$ ipython --no-banner

In [1]: import numpy as np

In [2]: from numpy import linalg as LA

In [3]: np.set_printoptions(precision=3, suppress=True, linewidth=140)

In [4]: def rd(a):
   ...:     return np.round(a, 3) + 0
   ...: 

In [5]: feats = np.array([[-1.0, 0.0, -3.0], [-2.0, -1.0, -1.0], [0.0, 0.0, 5.0]])

In [6]: feats
Out[6]: 
array([[-1.,  0., -3.],
       [-2., -1., -1.],
       [ 0.,  0.,  5.]])

In [7]: rd(LA.det(feats))
Out[7]: np.float64(5.0)

In [8]: np.allclose(feats @ feats.T, feats.T @ feats)
Out[8]: False

In [9]: np.allclose(feats, feats.T)
Out[9]: False

In [10]: assert feats == feats.T
ValueError: The truth value of an array with more than one element is ambiguous. Use a.any() or a.all()


In [11]: feats @ feats
Out[11]: 
array([[  1.,   0., -12.],
       [  4.,   1.,   2.],
       [  0.,   0.,  25.]])

In [12]: (feats - feats.T) / 2
Out[12]: 
array([[ 0. ,  1. , -1.5],
       [-1. ,  0. , -0.5],
       [ 1.5,  0.5,  0. ]])

In [13]: rd(np.sort(np.abs(LA.eigvals(feats))))
Out[13]: array([1., 1., 5.])

In [14]: K = np.load("dump.npy")

In [15]: K
Out[15]: 
array([[-4,  1,  1,  0],
       [ 0, -1, -2, -1],
       [ 0,  1,  7,  0],
       [-1,  2,  2,  2]])

In [16]: rng = np.random.default_rng(62)

In [17]: out = K + rng.integers(-2, 3, (4, 3)) @ rng.integers(-2, 3, (3, 4))

In [18]: out
Out[18]: 
array([[-5,  3,  1, -1],
       [-4,  5,  0, -3],
       [ 4, -5,  5,  3],
       [-4,  6,  4,  0]])

In [19]: LA.matrix_rank(out - K, tol=1e-8)
Out[19]: np.int64(3)

In [20]: out - K
Out[20]: 
array([[-1,  2,  0, -1],
       [-4,  6,  2, -2],
       [ 4, -6, -2,  3],
       [-3,  4,  2, -2]])

In [21]: blk = np.stack([out, -1 * out, out[::-1]])

In [22]: LA.matrix_rank(blk.reshape(3, -1))
Out[22]: np.int64(2)

In [23]: LA.matrix_rank(blk)
Out[23]: array([4, 4, 4])

In [24]: blk.sum(axis=0)
Out[24]: 
array([[-4,  6,  4,  0],
       [ 4, -5,  5,  3],
       [-4,  5,  0, -3],
       [-5,  3,  1, -1]])

In [25]: rd(LA.det(blk))
Out[25]: array([-250., -250., -250.])

In [26]: out = np.array([[3, -2, 1, -3], [3, -1, -3, 3], [-3, -3, 2, 3], [2, 0, 3, 3]])

In [27]: E = out + out.T

In [28]: E
Out[28]: 
array([[ 6,  1, -2, -1],
       [ 1, -2, -6,  3],
       [-2, -6,  4,  6],
       [-1,  3,  6,  6]])

In [29]: ev, evecs = LA.eigh(E)

In [30]: x0 = np.array([1, 3, 2, 3])

In [31]: rd(LA.eigvalsh(E[1:, 1:]))
Out[31]: array([-8.145,  4.808, 11.337])

In [32]: x0 @ E @ x0
Out[32]: np.int64(104)

In [33]: (np.sign(evecs[:, -1].round(6)) == np.sign(evecs[0, -1].round(6))).astype(int)
Out[33]: array([1, 1, 0, 0])

In [34]: LA.rank(E)
AttributeError: module 'numpy.linalg' has no attribute 'rank'


In [35]: E.mean(axis=0)
Out[35]: array([ 1. , -1. ,  0.5,  3.5])

In [36]: np.unravel_index(np.abs(E).argmax(), E.shape)
Out[36]: (np.int64(0), np.int64(0))

In [37]: np.diff(E, axis=0)
Out[37]: 
array([[-5, -3, -4,  4],
       [-3, -4, 10,  3],
       [ 1,  9,  2,  0]])

In [38]: np.abs(E).max()
Out[38]: np.int64(6)

In [39]: E.sum(axis=0)
Out[39]: array([ 4, -4,  2, 14])

In [40]: np.count_nonzero(E)
Out[40]: np.int64(16)

In [41]: LA.matrix_rank(E)
Out[41]: np.int64(4)

In [42]: A = np.load("w.npy")

In [43]: A
Out[43]: 
array([[ 0,  0,  0,  0],
       [ 1, -3,  0,  0],
       [ 3,  2,  1,  0],
       [-3,  3, -2,  1]])

In [44]: U, s, vt = LA.svd(A)

In [45]: evecs = vt[:(s > 1e-8).sum()]

In [46]: x0 = A[1] + -3 * A[2] + rng.integers(2) * np.eye(4)[0]

In [47]: x0
Out[47]: array([-8., -9., -3.,  0.])

In [48]: rd(LA.norm(x0 - evecs.T @ evecs @ x0))
Out[48]: np.float64(0.0)

In [49]: np.allclose(evecs.T @ evecs @ x0, x0)
Out[49]: True

In [50]: LA.matrix_rank(np.vstack([A, x0]))
Out[50]: np.int64(3)

In [51]: rd(np.diag(evecs.T @ evecs))
Out[51]: array([0.977, 0.997, 0.687, 0.339])

In [52]: rd(evecs.T @ evecs)
Out[52]: 
array([[ 0.977, -0.008,  0.085,  0.124],
       [-0.008,  0.997,  0.028,  0.041],
       [ 0.085,  0.028,  0.687, -0.455],
       [ 0.124,  0.041, -0.455,  0.339]])

In [53]: idx = rng.permutation(4)

In [54]: idx
Out[54]: array([1, 3, 2, 0])

In [55]: out = A[idx][:, idx]

In [56]: out
Out[56]: 
array([[-3,  0,  0,  1],
       [ 3,  1, -2, -3],
       [ 2,  0,  1,  3],
       [ 0,  0,  0,  0]])

In [57]: np.allclose(out, A)
Out[57]: False

In [58]: np.trace(out)
Out[58]: np.int64(-1)

In [59]: rd(np.sort(np.abs(LA.eigvals(out))))
Out[59]: array([0., 1., 1., 3.])

In [60]: np.argsort(-LA.norm(A, axis=0).round(6), kind="stable")[:3]
Out[60]: array([1, 0, 2])

In [61]: [round(float(x), 3) for x in LA.svd(A, compute_uv=False)[:3]]
Out[61]: [5.535, 3.944, 0.901]

In [62]: LA.cond(A) > 100
Out[62]: np.True_

In [63]: LA.matrix_rank(A, rtol=0.1)
Out[63]: np.int64(3)

In [64]: rd(LA.norm(A, 2) / LA.norm(A))
Out[64]: np.float64(0.807)

In [65]: def softmax(z):
    ...:     e = np.exp(z - z.max(axis=-1, keepdims=True))
    ...:     return e / e.sum(axis=-1, keepdims=True)
    ...: 

In [66]: rd(softmax(A).sum(axis=1))
Out[66]: array([1., 1., 1., 1.])

In [67]: softmax(A[0])
Out[67]: array([0.25, 0.25, 0.25, 0.25])

In [68]: softmax(10 * A[0])
Out[68]: array([0.25, 0.25, 0.25, 0.25])

In [69]: att = A @ A.T / np.sqrt(4)

In [70]: softmax(att).round(6).argmax(axis=1)
Out[70]: array([0, 1, 2, 3])

In [71]: out = np.array([[1, 1], [1, -1]])

In [72]: J = np.kron(out, np.kron(out, out))[rng.permutation(8)][:5]

In [73]: J
Out[73]: 
array([[ 1,  1, -1, -1,  1,  1, -1, -1],
       [ 1,  1, -1, -1, -1, -1,  1,  1],
       [ 1,  1,  1,  1,  1,  1,  1,  1],
       [ 1, -1, -1,  1,  1, -1, -1,  1],
       [ 1, -1,  1, -1, -1,  1, -1,  1]])

In [74]: out = J + rng.integers(-2, 3, (5, 1)) @ rng.integers(-2, 3, (1, 8))

In [75]: out
Out[75]: 
array([[ 3, -1, -3,  1,  1, -3,  3, -5],
       [ 2,  0, -2,  0, -1, -3,  3, -1],
       [ 2,  0,  0,  2,  1, -1,  3, -1],
       [ 1, -1, -1,  1,  1, -1, -1,  1],
       [ 3, -3, -1,  1, -1, -3,  3, -3]])

In [76]: LA.matrix_rank(out - J, tol=1e-8)
Out[76]: np.int64(1)

In [77]: np.abs(out - J).sum(axis=1)
Out[77]: array([20, 10, 10,  0, 20])

In [78]: r0, r1 = J[1], J[4]

In [79]: r0 @ r1
Out[79]: np.int64(0)

In [80]: p = (r0 @ r1) / (r0 @ r0) * r0

In [81]: (r1 - p) @ r0
Out[81]: np.float64(0.0)

In [82]: rd(LA.norm(r0 + r1) ** 2 + LA.norm(r0 - r1) ** 2)
Out[82]: np.float64(32.0)

In [83]: np.outer(r0, r1)
Out[83]: 
array([[ 1, -1,  1, -1, -1,  1, -1,  1],
       [ 1, -1,  1, -1, -1,  1, -1,  1],
       [-1,  1, -1,  1,  1, -1,  1, -1],
       [-1,  1, -1,  1,  1, -1,  1, -1],
       [-1,  1, -1,  1,  1, -1,  1, -1],
       [-1,  1, -1,  1,  1, -1,  1, -1],
       [ 1, -1,  1, -1, -1,  1, -1,  1],
       [ 1, -1,  1, -1, -1,  1, -1,  1]])

In [84]: LA.matrix_rank(np.outer(r0, r1))
Out[84]: np.int64(1)

In [85]: X = np.loadtxt("mat.csv", delimiter=",")

In [86]: X
Out[86]: 
array([[0.5, 0. , 0.5],
       [0. , 1. , 0. ],
       [0. , 0.5, 0.5]])

In [87]: # rows sum to 1

In [88]: out = np.inv(X)
AttributeError: module 'numpy' has no attribute 'inv'


In [89]: out = LA.inv(X)

In [90]: np.allclose(out, X.T)
Out[90]: False

In [91]: rd(LA.det(X) * out)
Out[91]: 
array([[ 0.5 ,  0.25, -0.5 ],
       [ 0.  ,  0.25,  0.  ],
       [ 0.  , -0.25,  0.5 ]])

In [92]: out
Out[92]: 
array([[ 2.,  1., -2.],
       [ 0.,  1.,  0.],
       [ 0., -1.,  2.]])

In [93]: X @ out
Out[93]: 
array([[1., 0., 0.],
       [0., 1., 0.],
       [0., 0., 1.]])

In [94]: rd(LA.det(X) * LA.det(out))
Out[94]: np.float64(1.0)

In [95]: rd(LA.det(2 * X)), rd(LA.det(X))
Out[95]: (np.float64(2.0), np.float64(0.25))

In [96]: np.kron(np.eye(2, dtype=int), X)
Out[96]: 
array([[0.5, 0. , 0.5, 0. , 0. , 0. ],
       [0. , 1. , 0. , 0. , 0. , 0. ],
       [0. , 0.5, 0.5, 0. , 0. , 0. ],
       [0. , 0. , 0. , 0.5, 0. , 0.5],
       [0. , 0. , 0. , 0. , 1. , 0. ],
       [0. , 0. , 0. , 0. , 0.5, 0.5]])

In [97]: np.einsum("ij,ji->", X, X)
Out[97]: np.float64(1.5)

In [98]: np.einsum("ii->", X)
Out[98]: np.float64(2.0)

In [99]: rd(LA.det(X.T))
Out[99]: np.float64(0.25)

In [100]: rd(LA.eigvals(X))
Out[100]: array([0.5, 0.5, 1. ])

In [101]: rd(LA.det(X[::-1]))
Out[101]: np.float64(-0.25)

In [102]: np.poly(X)
Out[102]: array([ 1.  , -2.  ,  1.25, -0.25])
